% ipython --no-banner

In [1]: import numpy as np

In [2]: np.set_printoptions(suppress=True, linewidth=100)

In [3]: K = np.load("layer17.npy")

In [4]: K
Out[4]: 
array([[ 0.,  0.,  0.,  4.,  0.],
       [ 0.,  0.,  0., -3.,  4.],
       [ 0.,  0.,  0., -1.,  4.],
       [ 4., -3., -1.,  0.,  0.],
       [ 0.,  4.,  4.,  0.,  0.]])

In [5]: # rows and columns are dependent

In [6]: np.argsort(-np.linalg.norm(K, axis=0).round(6), kind="stable")[:3]
Out[6]: array([4, 3, 1])

In [7]: np.linalg.cond(K) > 100
Out[7]: np.True_

In [8]: round(np.linalg.norm(K, 2) / np.linalg.norm(K), 1)
Out[8]: np.float64(0.6)

In [9]: evals, V = np.linalg.eigvalsh(K)
ValueError: too many values to unpack (expected 2)


In [10]: evals, V = np.linalg.eigh(K)

In [11]: (evals > 1e-8).sum(), (evals < -1e-8).sum()
Out[11]: (np.int64(2), np.int64(2))

In [12]: np.unique(evals.round(6) + 0, return_counts=True)[1]
Out[12]: array([1, 1, 1, 1, 1])

In [13]: np.round(V @ np.diag(evals) @ V.T, 1) + 0
Out[13]: 
array([[ 0.,  0.,  0.,  4.,  0.],
       [ 0.,  0.,  0., -3.,  4.],
       [ 0.,  0.,  0., -1.,  4.],
       [ 4., -3., -1.,  0.,  0.],
       [ 0.,  4.,  4.,  0.,  0.]])

In [14]: left, sig, Vh = np.linalg.svd(K)

In [15]: sig.round(1)
Out[15]: array([6.7, 6.7, 3.6, 3.6, 0. ])

In [16]: Y = left[:, :4] @ np.diag(sig[:4]) @ Vh[:4]

In [17]: print(round(float(np.linalg.norm(K - Y) / np.linalg.norm(K)), 1))
0.0

In [18]: m1 = np.load("x.npy")

In [19]: m1
Out[19]: 
array([[-2.7, -1. , -3. , -1. ,  2. ,  0. ,  2. ,  0. , -2. , -1. , -2. ],
       [-1. ,  0.3, -1. , -3. ,  2. , -3. ,  0. ,  0. , -1. ,  1. , -2. ],
       [ 2. ,  1. ,  1.3,  0. ,  3. ,  0. ,  3. ,  3. , -3. ,  3. ,  1. ],
       [-1. ,  0. ,  0. ,  0.3, -1. , -1. ,  2. ,  2. , -2. , -1. ,  1. ],
       [ 3. ,  0. ,  3. ,  0. ,  3.3,  0. , -1. ,  2. , -3. , -3. ,  3. ],
       [-1. ,  0. ,  0. , -2. ,  1. ,  0.3,  0. , -2. , -2. ,  1. ,  1. ],
       [-2. , -3. ,  3. ,  1. ,  2. , -2. ,  3.3, -1. , -2. , -3. ,  3. ],
       [-1. , -2. , -2. , -1. , -1. , -3. ,  0. , -1.7, -3. , -1. , -3. ],
       [-1. , -1. ,  3. ,  2. , -3. ,  1. ,  1. ,  1. , -2.7, -3. , -2. ],
       [-2. , -2. , -2. , -3. ,  2. ,  1. ,  1. ,  3. , -2. , -0.7,  3. ],
       [-3. , -1. , -3. , -1. ,  2. ,  0. ,  2. ,  0. , -2. , -1. , -1.7]])

In [20]: x0 = np.array([1, 0, 0, 2, 2, -2, 2, 0, 1, -1, -2])

In [21]: y = m1 @ x0

In [22]: print(y.round(1))
[  6.3   5.    6.    0.6   1.6  -8.6   9.6   5.    1.3 -11.3   5.4]

In [23]: np.round(np.linalg.solve(m1, 3 * y), 1) + 0
Out[23]: array([ 3.,  0.,  0.,  6.,  6., -6.,  6.,  0.,  3., -3., -6.])

In [24]: np.linalg.solve(m1, y[:-1])
ValueError: solve1: Input operand 1 has a mismatch in its core dimension 0, with gufunc signature (m,m),(m)->(m) (size 10 is different from 11)


In [25]: Y = K / np.sqrt((K ** 2).mean(axis=1, keepdims=True))

In [26]: np.linalg.matrix_rank(K - K.mean(axis=1, keepdims=True))
Out[26]: np.int64(4)

In [27]: print(np.linalg.matrix_rank(Y) == np.linalg.matrix_rank(K))
True

In [28]: print(Y[4].round(1))
[0.  1.6 1.6 0.  0. ]

In [29]: print(K - K.mean(axis=1, keepdims=True))
[[-0.8 -0.8 -0.8  3.2 -0.8]
 [-0.2 -0.2 -0.2 -3.2  3.8]
 [-0.6 -0.6 -0.6 -1.6  3.4]
 [ 4.  -3.  -1.   0.   0. ]
 [-1.6  2.4  2.4 -1.6 -1.6]]
